$ python -q
>>> import numpy as np
>>> np.set_printoptions(precision=2, suppress=True, linewidth=100, legacy="1.25")
>>> E = np.load("run13.npy")
>>> print(E)
[[ 1 -1  1 -1  1 -1  1 -1]
 [ 1 -1 -1  1  1 -1 -1  1]
 [ 1 -1  1 -1 -1  1 -1  1]
 [ 1  1  1  1  1  1  1  1]
 [ 1  1 -1 -1  1  1 -1 -1]]
>>> out = np.array([[-1, 3, 3],
...     [-2, -3, -2],
...     [0, -1, 1],
...     [2, 3, 2],
...     [2, -2, 3],
...     [1, -2, 3],
...     [0, -1, -2],
...     [1, -1, -2]])
>>> print(np.linalg.matrix_rank(E @ out))
3
>>> print(np.einsum("ij,ij->i", E, E))
[8 8 8 8 8]
>>> print(E @ out)
[[-1  2  4]
 [ 5 10  6]
 [-1  2  4]
 [ 3 -4  6]
 [-3 -4  8]]
>>> th = np.radians(60)
>>> r_ = np.eye(8)
>>> r_[4, 4] = r_[1, 1] = np.cos(th)
>>> r_[4, 1], r_[1, 4] = -np.sin(th), np.sin(th)
>>> print(r_)
[[ 1.    0.    0.    0.    0.    0.    0.    0.  ]
 [ 0.    0.5   0.    0.    0.87  0.    0.    0.  ]
 [ 0.    0.    1.    0.    0.    0.    0.    0.  ]
 [ 0.    0.    0.    1.    0.    0.    0.    0.  ]
 [ 0.   -0.87  0.    0.    0.5   0.    0.    0.  ]
 [ 0.    0.    0.    0.    0.    1.    0.    0.  ]
 [ 0.    0.    0.    0.    0.    0.    1.    0.  ]
 [ 0.    0.    0.    0.    0.    0.    0.    1.  ]]
>>> out = E @ r_.T
>>> print(np.allclose(np.linalg.norm(E, axis=1), np.linalg.norm(out, axis=1)))
True
>>> print(np.allclose(E @ E.T, out @ out.T))
True
>>> print(np.linalg.svd(E, compute_uv=False), np.linalg.svd(out, compute_uv=False))
[2.83 2.83 2.83 2.83 2.83] [2.83 2.83 2.83 2.83 2.83]
>>> print(np.abs(out - E).max(axis=0))
[0.   1.37 0.   0.   1.37 0.   0.   0.  ]
>>> r0, v = E[0], E[2]
>>> print(r0 @ r0)
8
>>> pr = (r0 @ v) / (r0 @ r0) * r0
>>> print(np.round(np.linalg.norm(r0 + v) ** 2 + np.linalg.norm(r0 - v) ** 2, 2))
32.0
>>> print(np.linalg.matrix_rank(np.outer(r0, v)))
1
>>> t3 = np.stack([E, 4 * E, E[::-1]])
>>> print((t3 @ E.T).shape)
(3, 5, 5)
>>> print(np.linalg.matrix_rank(t3))
[5 5 5]
>>> print(t3.sum(axis=0))
[[ 6 -4  4 -6  6 -4  4 -6]
 [ 6 -4 -4  6  6 -4 -4  6]
 [ 6 -6  6 -6 -6  6 -6  6]
 [ 6  4  4  6  6  4  4  6]
 [ 6  4 -4 -6  6  4 -4 -6]]
>>> print(np.linalg.norm(t3, axis=(1, 2)))
[ 6.32 25.3   6.32]
>>> F = np.load("mat.npy")
>>> print(F)
[[-3  0]
 [ 0 -5]]
>>> # 2 groups of indices that never mix
>>> r0 = np.array([3, -1])
>>> print(np.correlate(F[0], F[1], "full"))
[15  0  0]
>>> print(np.array([np.convolve(row, r0, "same") for row in F]))
[[ -9   3]
 [  0 -15]]
>>> rng = np.random.default_rng(601799)
>>> out = F + rng.integers(-2, 3, (2, 1)) @ rng.integers(-2, 3, (1, 2))
>>> print(out)
[[ 1  2]
 [ 0 -5]]
>>> print(np.abs(out - F).sum(axis=1))
[6 0]
>>> print(np.linalg.matrix_rank(out - F, tol=1e-8))
1
>>> print(F @ F)
[[ 9  0]
 [ 0 25]]
>>> print(np.sort(np.linalg.eigvals(F).real))
[-5. -3.]
>>> W0 = np.array([[1.0, 0.5, 0.25, 0.12],
...     [0.5, 1.0, 0.5, 0.25],
...     [0.25, 0.5, 1.0, 0.5],
...     [0.12, 0.25, 0.5, 1.0]])
>>> print(np.allclose(W0 @ W0.T, W0.T @ W0))
True
>>> print((W0 + W0.T) / 2)
[[1.   0.5  0.25 0.12]
 [0.5  1.   0.5  0.25]
 [0.25 0.5  1.   0.5 ]
 [0.12 0.25 0.5  1.  ]]
>>> out = np.array([[3, 0], [3, 4]])
>>> C = np.array([[-1, -2, -3], [0, 1, -2], [-3, 3, -2]])
>>> X = np.block([[out, np.zeros((2, 3))], [np.zeros((3, 2)), C]])
>>> print(X)
[[ 3.  0.  0.  0.  0.]
 [ 3.  4.  0.  0.  0.]
 [ 0.  0. -1. -2. -3.]
 [ 0.  0.  0.  1. -2.]
 [ 0.  0. -3.  3. -2.]]
>>> G = X.T @ X
>>> print(np.trace(G), (X ** 2).sum())
75.0 75.0
>>> feats = np.load("sample4.npy")
>>> print(feats)
[[-12 -24 -15   9]
 [  4   8   5  -3]
 [  0   0   0   0]]
>>> U, sig, Vh = np.linalg.svd(feats, full_matrices=False)
>>> print(U.shape, sig.shape, Vh.shape)
(3, 3) (3,) (3, 4)
>>> print(round(float(np.sqrt((sig ** 2).sum())), 2), np.round(np.linalg.norm(feats), 2))
33.76 33.76
>>> print(np.allclose(U * sig @ Vh, feats))
True
>>> print(np.round(U.T @ feats @ Vh.T, 2) + 0)
[[33.76  0.    0.  ]
 [ 0.    0.    0.  ]
 [ 0.    0.    0.  ]]
>>> print(np.abs(U[:, 0]).round(6).argmax())
0
>>> print(np.cumsum(sig ** 2) / np.sum(sig ** 2))
[1. 1. 1.]
>>> print(np.abs(Vh[0]))
[0.37 0.75 0.47 0.28]
